>>> import numpy as np
>>> import numpy.linalg as la
>>> np.set_printoptions(suppress=True, linewidth=100)
>>> F = np.load("out3.npy")
>>> F
array([[-2,  3,  1,  2,  0],
       [-3,  1,  0,  0,  3],
       [ 2,  1, -2, -1,  1],
       [-3, -3,  1,  1, -2],
       [ 3, -1, -3, -1,  2],
       [ 2,  1, -2, -1,  1],
       [ 1,  2, -1,  2, -1],
       [ 0, -1,  1, -3,  1],
       [ 0,  2, -3, -3,  0],
       [ 0,  2,  1, -2,  0],
       [-3,  1, -2, -1, -3]])
>>> # row 5 repeats row 2
>>> Xc = F - F.mean(axis=0)
>>> vecs = la.svd(Xc)[2][:4]
>>> A2 = Xc - Xc @ vecs.T @ vecs
>>> np.round(np.cov(Xc @ vecs.T, rowvar=False), 1) + 0
array([[7.2, 0. , 0. , 0. ],
       [0. , 3.3, 0. , 0. ],
       [0. , 0. , 2.7, 0. ],
       [0. , 0. , 0. , 2.3]])
>>> np.round(np.diag(vecs.T @ vecs), 1)
array([0.8, 1. , 0.5, 1. , 0.8])
>>> np.round((Xc @ vecs.T).std(axis=0), 1)
array([2.6, 1.7, 1.6, 1.5])
>>> la.norm(A2, axis=1).round(6).argmax()
np.int64(1)
>>> round(la.norm(A2) / la.norm(Xc), 1)
np.float64(0.3)
>>> np.round(A2.std(axis=0), 1)
array([0.5, 0.2, 0.7, 0.2, 0.5])
>>> E = np.loadtxt("x.csv", delimiter=",")
>>> E.round(1) + 0
array([[ 0.8, -0.2, -0.2, -0.1,  0.2,  0.1,  0.2,  0. , -0.2, -0.1,  0.3],
       [-0.2,  0.8, -0.2, -0.1,  0.2,  0.1,  0.2,  0. , -0.2, -0.1,  0.3],
       [-0.2, -0.2,  0.8, -0.1,  0.2,  0.1,  0.2,  0. , -0.2, -0.1,  0.3],
       [-0.1, -0.1, -0.1,  0.9,  0.1,  0.1,  0.1,  0. , -0.1, -0.1,  0.2],
       [ 0.2,  0.2,  0.2,  0.1,  0.8, -0.1, -0.2,  0. ,  0.2,  0.1, -0.3],
       [ 0.1,  0.1,  0.1,  0.1, -0.1,  0.9, -0.1,  0. ,  0.1,  0.1, -0.2],
       [ 0.2,  0.2,  0.2,  0.1, -0.2, -0.1,  0.8,  0. ,  0.2,  0.1, -0.3],
       [ 0. ,  0. ,  0. ,  0. ,  0. ,  0. ,  0. ,  1. ,  0. ,  0. ,  0.1],
       [-0.2, -0.2, -0.2, -0.1,  0.2,  0.1,  0.2,  0. ,  0.8, -0.1,  0.3],
       [-0.1, -0.1, -0.1, -0.1,  0.1,  0.1,  0.1,  0. , -0.1,  0.9,  0.2],
       [ 0.3,  0.3,  0.3,  0.2, -0.3, -0.2, -0.3,  0.1,  0.3,  0.2,  0.6]])
>>> q, vecs = la.qr(E[:, :3])[0], la.qr(E[:, 3:])[0]
>>> s = la.svd(q.T @ vecs, compute_uv=False)
>>> round(la.norm(q @ q.T - vecs @ vecs.T, 2), 1)
np.float64(1.0)
>>> (s > 0.9).sum()
np.int64(0)
>>> s.round(1) + 0
array([0., 0., 0.])
>>> vec = np.array([0, 3, 3, 0, 1, 3, 2, 1, 0, 1, 0])
>>> y = E @ vec
>>> y.round(1)
array([-0.4,  2.6,  2.6, -0.3,  1.4,  3.3,  2.4,  0.9, -0.4,  0.7,  0.6])
>>> np.round(la.solve(E, y), 1) + 0
array([0., 3., 3., 0., 1., 3., 2., 1., 0., 1., 0.])
>>> np.round(la.solve(E, y + E[:, 0]), 1) + 0
array([1., 3., 3., 0., 1., 3., 2., 1., 0., 1., 0.])
>>> np.round(la.solve(E.T, E[5]), 1) + 0
array([0., 0., 0., 0., 0., 1., 0., 0., 0., 0., 0.])
>>> rng = np.random.default_rng(90152)
>>> lab = rng.permutation(11)
>>> A2 = E[:, lab] * rng.choice([-1, 1], 11)
>>> A2.round(1) + 0
array([[-0.2, -0.2, -0.1,  0.2,  0.1,  0.3, -0.2,  0. ,  0.8, -0.2,  0.1],
       [ 0.8, -0.2, -0.1,  0.2,  0.1,  0.3, -0.2,  0. , -0.2, -0.2,  0.1],
       [-0.2,  0.8, -0.1,  0.2,  0.1,  0.3, -0.2,  0. , -0.2, -0.2,  0.1],
       [-0.1, -0.1,  0.9,  0.1,  0.1,  0.2, -0.1,  0. , -0.1, -0.1,  0.1],
       [ 0.2,  0.2,  0.1,  0.8, -0.1, -0.3,  0.2,  0. ,  0.2,  0.2, -0.1],
       [ 0.1,  0.1,  0.1, -0.1,  0.9, -0.2,  0.1,  0. ,  0.1,  0.1, -0.1],
       [ 0.2,  0.2,  0.1, -0.2, -0.1, -0.3,  0.2,  0. ,  0.2, -0.8, -0.1],
       [ 0. ,  0. ,  0. ,  0. ,  0. ,  0.1,  0. , -1. ,  0. ,  0. ,  0. ],
       [-0.2, -0.2, -0.1,  0.2,  0.1,  0.3,  0.8,  0. , -0.2, -0.2,  0.1],
       [-0.1, -0.1, -0.1,  0.1,  0.1,  0.2, -0.1,  0. , -0.1, -0.1, -0.9],
       [ 0.3,  0.3,  0.2, -0.3, -0.2,  0.6,  0.3, -0.1,  0.3,  0.3, -0.2]])
>>> left, _, Vh = la.svd(E.T @ A2)
>>> np.round(la.lstsq(E, A2)[0], 1) + 0
array([[ 0.,  0.,  0.,  0.,  0.,  0.,  0.,  0.,  1.,  0.,  0.],
       [ 1.,  0.,  0.,  0.,  0.,  0.,  0.,  0.,  0.,  0.,  0.],
       [ 0.,  1.,  0.,  0.,  0.,  0.,  0.,  0.,  0.,  0.,  0.],
       [ 0.,  0.,  1.,  0.,  0.,  0.,  0.,  0.,  0.,  0.,  0.],
       [ 0.,  0.,  0.,  1.,  0.,  0.,  0.,  0.,  0.,  0.,  0.],
       [ 0.,  0.,  0.,  0.,  1.,  0.,  0.,  0.,  0.,  0.,  0.],
       [ 0.,  0.,  0.,  0.,  0.,  0.,  0.,  0.,  0., -1.,  0.],
       [ 0.,  0.,  0.,  0.,  0.,  0.,  0., -1.,  0.,  0.,  0.],
       [ 0.,  0.,  0.,  0.,  0.,  0.,  1.,  0.,  0.,  0.,  0.],
       [ 0.,  0.,  0.,  0.,  0.,  0.,  0.,  0.,  0.,  0., -1.],
       [ 0.,  0.,  0.,  0.,  0.,  1.,  0.,  0.,  0.,  0.,  0.]])
>>> np.round(left @ Vh, 1) + 0
array([[ 0.,  0.,  0.,  0.,  0.,  0.,  0.,  0.,  1.,  0.,  0.],
       [ 1.,  0.,  0.,  0.,  0.,  0.,  0.,  0.,  0.,  0.,  0.],
       [ 0.,  1.,  0.,  0.,  0.,  0.,  0.,  0.,  0.,  0.,  0.],
       [ 0.,  0.,  1.,  0.,  0.,  0.,  0.,  0.,  0.,  0.,  0.],
       [ 0.,  0.,  0.,  1.,  0.,  0.,  0.,  0.,  0.,  0.,  0.],
       [ 0.,  0.,  0.,  0.,  1.,  0.,  0.,  0.,  0.,  0.,  0.],
       [ 0.,  0.,  0.,  0.,  0.,  0.,  0.,  0.,  0., -1.,  0.],
       [ 0.,  0.,  0.,  0.,  0.,  0.,  0., -1.,  0.,  0.,  0.],
       [ 0.,  0.,  0.,  0.,  0.,  0.,  1.,  0.,  0.,  0.,  0.],
       [ 0.,  0.,  0.,  0.,  0.,  0.,  0.,  0.,  0.,  0., -1.],
       [ 0.,  0.,  0.,  0.,  0.,  1.,  0.,  0.,  0.,  0.,  0.]])
>>> np.round(la.eigvalsh(E).min(), 1)
np.float64(-1.0)
>>> np.all(la.eigvalsh(E) > 0)
np.False_
>>> lab = rng.permutation(11)
>>> lab
array([ 1,  8,  3,  7,  2,  4,  5,  6, 10,  0,  9])
>>> A2 = E[lab][:, lab]
>>> round(la.det(A2), 1), np.round(la.det(E[lab]), 1)
(np.float64(-1.0), np.float64(1.0))
>>> np.trace(A2)
np.float64(9.0)
>>> m1 = np.load("a.npy")
>>> m1
array([[ 2,  2,  2,  2,  2,  2,  2,  2,  2,  2],
       [ 2,  4,  4,  4,  4,  4,  4,  4,  4,  4],
       [ 2,  4,  6,  6,  6,  6,  6,  6,  6,  6],
       [ 2,  4,  6,  8,  8,  8,  8,  8,  8,  8],
       [ 2,  4,  6,  8, 10, 10, 10, 10, 10, 10],
       [ 2,  4,  6,  8, 10, 12, 12, 12, 12, 12],
       [ 2,  4,  6,  8, 10, 12, 14, 14, 14, 14],
       [ 2,  4,  6,  8, 10, 12, 14, 16, 16, 16],
       [ 2,  4,  6,  8, 10, 12, 14, 16, 18, 18],
       [ 2,  4,  6,  8, 10, 12, 14, 16, 18, 20]])
>>> # symmetric, so the eigenvalues are real
>>> evals, vecs = la.eigh(m1)
>>> vec = np.array([1, 2, 0, 1, 0, 1, 3, 0, 3, 0])
>>> np.abs(m1).sum(axis=1).max(), np.round(np.abs(evals).max(), 1)
(np.int64(110), np.float64(89.5))
